% python3 -q
>>> import numpy as np
>>> np.set_printoptions(precision=2, suppress=True, linewidth=200, legacy="1.25")
>>> X = np.loadtxt("test14.csv", delimiter=",")
>>> X
array([[ 2.,  0.,  0.],
       [ 0.,  1.,  0.],
       [ 3.,  2., -1.]])
>>> evals, evecs = np.linalg.eig(X)
>>> np.prod(evals)
-2.0
>>> np.sort(np.linalg.eigvals(X @ X))
array([1., 1., 4.])
>>> np.sort(np.linalg.eigvals(X.T))
array([-1.,  1.,  2.])
>>> evals
array([-1.,  2.,  1.])
>>> np.kron(np.eye(2, dtype=int), X)
array([[ 2.,  0.,  0.,  0.,  0.,  0.],
       [ 0.,  1.,  0.,  0.,  0.,  0.],
       [ 3.,  2., -1.,  0.,  0., -0.],
       [ 0.,  0.,  0.,  2.,  0.,  0.],
       [ 0.,  0.,  0.,  0.,  1.,  0.],
       [ 0.,  0., -0.,  3.,  2., -1.]])
>>> print(np.poly(X))
[ 1. -2. -1.  2.]
>>> np.round(np.linalg.det(2 * X), 2), np.round(np.linalg.det(X), 2)
(-16.0, -2.0)
>>> print(np.linalg.eigvals(X))
[-1.  2.  1.]
>>> print(np.einsum("ii->", X))
2.0
>>> f = np.array([3, 1])
>>> np.array([np.convolve(row, f, "same") for row in X])
array([[ 6.,  2.,  0.],
       [ 0.,  3.,  1.],
       [ 9.,  9., -1.]])
>>> np.polyval(f, X[1])
array([1., 4., 1.])
>>> np.cross(X[1, :3], X[0, :3])
array([ 0.,  0., -2.])
>>> Q, r_ = np.linalg.qr(X)
>>> np.round(Q @ r_, 2) + 0
array([[ 2.,  0.,  0.],
       [ 0.,  1.,  0.],
       [ 3.,  2., -1.]])
>>> rng = np.random.default_rng(75088)
>>> lab = rng.permutation(3)
>>> lab
array([2, 0, 1])
>>> A2 = X[lab][:, lab]
>>> round(np.linalg.det(A2), 2), round(np.linalg.det(X[lab]), 2)
(-2.0, -2.0)
>>> A2
array([[-1.,  3.,  2.],
       [ 0.,  2.,  0.],
       [ 0.,  0.,  1.]])
>>> print(np.allclose(A2, X))
False
>>> A = np.loadtxt("m.csv", delimiter=",")
>>> print(A)
[[-0.42 -0.12 -0.06  1.25]
 [ 2.21 -0.82 -1.41 -1.57]
 [ 1.36 -0.48 -0.9  -0.61]
 [ 5.03 -1.59 -2.87 -4.09]
 [ 0.6  -0.34 -0.48 -0.09]
 [ 2.5  -0.69 -1.66 -1.2 ]
 [-0.45 -0.08  0.05  0.69]
 [ 1.59 -0.62 -1.19 -0.34]
 [ 1.55 -0.33 -0.64 -1.94]
 [ 1.62 -0.62 -0.8  -1.82]
 [ 3.61 -1.22 -2.07 -3.  ]
 [ 2.65 -1.23 -1.8  -1.52]
 [-2.69  0.91  1.67  1.82]
 [-1.23  0.06  0.31  2.12]
 [-1.85  0.49  0.92  1.79]]
>>> Q, r_ = np.linalg.qr(A)
>>> np.round(Q.T @ Q, 2) + 0
array([[1., 0., 0., 0.],
       [0., 1., 0., 0.],
       [0., 0., 1., 0.],
       [0., 0., 0., 1.]])
>>> Q.shape, r_.shape
((15, 4), (4, 4))
>>> np.allclose(r_.T @ r_, A.T @ A)
True
>>> print(np.abs(np.diag(r_)))
[8.88 0.69 0.48 0.35]
>>> print(r_)
[[ 8.88 -2.92 -5.21 -6.86]
 [ 0.    0.69  0.65 -1.61]
 [ 0.    0.    0.48 -1.66]
 [ 0.    0.    0.   -0.35]]
>>> round(np.trace(Q @ Q.T), 2)
4.0
